$ python -q
>>> import numpy as np
>>> np.set_printoptions(suppress=True, linewidth=100)
>>> rnd = lambda a: np.round(a, 2) + 0
>>> data = np.array([[0.96, 0.07, 1.02], [1.62, 0.39, 1.56], [-1.22, 0.39, -0.76]])
>>> print(data)
[[ 0.96  0.07  1.02]
 [ 1.62  0.39  1.56]
 [-1.22  0.39 -0.76]]
>>> t3 = np.stack([data, 3 * data, data[::-1]])
>>> print(rnd(np.linalg.norm(t3, axis=(1, 2))))
[3.07 9.2  3.07]
>>> print(t3.shape)
(3, 3, 3)
>>> print(rnd(np.linalg.det(t3)))
[ 0.21  5.78 -0.21]
>>> f = np.array([-2, 2])
>>> print(rnd(np.array([np.convolve(row, f, "same") for row in data])))
[[-1.92  1.78 -1.9 ]
 [-3.24  2.46 -2.34]
 [ 2.44 -3.22  2.3 ]]
>>> print(rnd(np.polyval(f, data[0])))
[ 0.08  1.86 -0.04]
>>> out = data / np.linalg.norm(data, axis=1, keepdims=True)
>>> cov = out @ out.T
>>> print(rnd(np.linalg.norm(out, axis=1)))
[1. 1. 1.]
>>> print(rnd(np.degrees(np.arccos(np.clip(cov[1, 0], -1, 1)))))
7.52
>>> E = np.load("x.npy")
>>> print(E)
[[ 0  3 -7 -2]
 [ 3  4  3  6]
 [-7  3  2  8]
 [-2  6  8 10]]
>>> # symmetric, so the eigenvalues are real
>>> out = E / np.sqrt((E ** 2).mean(axis=1, keepdims=True))
>>> print(np.linalg.matrix_rank(out) == np.linalg.matrix_rank(E))
True
>>> print(rnd(out[2]))
[-1.25  0.53  0.36  1.43]
>>> print(rnd(np.linalg.norm(out, axis=1)))
[2. 2. 2. 2.]
>>> t3 = np.stack([E, 2 * E, E[::-1]])
>>> print((t3 @ E.T).shape)
(3, 4, 4)
>>> print(np.linalg.matrix_rank(t3))
[4 4 4]
>>> print(rnd(np.linalg.det(t3)))
[ 1496. 23936.  1496.]
>>> print(np.all(np.linalg.eigvalsh(E) > 0))
False
>>> print(rnd(np.linalg.eigvalsh(E).min()))
-7.82
>>> vals, V = np.linalg.eig(E)
>>> print(rnd(vals))
[18.87  6.51 -7.82 -1.56]
>>> print(rnd(E @ V[:, 0] - vals[0] * V[:, 0]))
[0. 0. 0. 0.]
>>> print(rnd(np.sort(np.linalg.eigvals(E.T))))
[-7.82 -1.56  6.51 18.87]
>>> vals, V = np.linalg.eigh(E)
>>> print(rnd(np.linalg.svd(E, compute_uv=False)))
[18.87  7.82  6.51  1.56]
>>> print(rnd(np.linalg.eigvalsh(E @ E)))
[  2.43  42.33  61.13 356.12]
>>> print(np.abs(V[:, -1]).round(6).argmax())
3
>>> print(np.unique(vals.round(6) + 0, return_counts=True)[1])
[1 1 1 1]
>>> print(rnd(V @ np.diag(vals) @ V.T))
[[ 0.  3. -7. -2.]
 [ 3.  4.  3.  6.]
 [-7.  3.  2.  8.]
 [-2.  6.  8. 10.]]
